>>> import numpy as np
>>> np.set_printoptions(suppress=True, linewidth=140)
>>> mat = np.load("x.npy")
>>> mat
array([[-1.374,  2.769, -3.689, -1.753, -1.942,  4.052,  1.836],
       [-3.659, -0.969,  2.093,  1.628, -1.725, -0.922, -3.355],
       [-5.659, -4.201,  3.644, -1.238, -4.02 ,  2.096, -5.721],
       [ 2.143,  0.926,  2.805,  3.03 , -4.231,  0.675, -0.637],
       [ 4.775, -1.72 , -2.289,  4.255, -4.499, -3.212,  3.876],
       [ 6.527,  6.351, -4.804,  0.541,  1.551, -3.601,  5.092],
       [-0.27 , -9.765, -2.515, -1.525, -1.969,  7.129, -4.954],
       [ 4.503, -2.634, -4.596, -2.931, -6.536, -0.312,  2.893]])
>>> rng = np.random.default_rng(469)
>>> Y = mat + rng.integers(-2, 3, (8, 3)) @ rng.integers(-2, 3, (3, 7))
>>> Y.round(3)
array([[-2.374, -2.231, -8.689, -1.753, -1.942,  5.052,  2.836],
       [-4.659,  2.031,  5.093,  3.628, -7.725, -1.922, -0.355],
       [-3.659, -2.201,  5.644, -0.238, -1.02 ,  5.096, -6.721],
       [ 2.143,  2.926,  4.805,  1.03 , -3.231, -2.325, -2.637],
       [ 3.775, -2.72 , -3.289,  2.255, -4.499, -6.212,  2.876],
       [ 4.527,  4.351, -6.804,  1.541, -3.449, -4.601,  8.092],
       [-2.27 , -7.765, -0.515,  0.475, -9.969,  5.129, -0.954],
       [ 2.503, -4.634, -6.596, -4.931, -8.536, -4.312,  2.893]])
>>> np.round(Y - mat, 3)
array([[-1., -5., -5.,  0.,  0.,  1.,  1.],
       [-1.,  3.,  3.,  2., -6., -1.,  3.],
       [ 2.,  2.,  2.,  1.,  3.,  3., -1.],
       [ 0.,  2.,  2., -2.,  1., -3., -2.],
       [-1., -1., -1., -2.,  0., -3., -1.],
       [-2., -2., -2.,  1., -5., -1.,  3.],
       [-2.,  2.,  2.,  2., -8., -2.,  4.],
       [-2., -2., -2., -2., -2., -4.,  0.]])
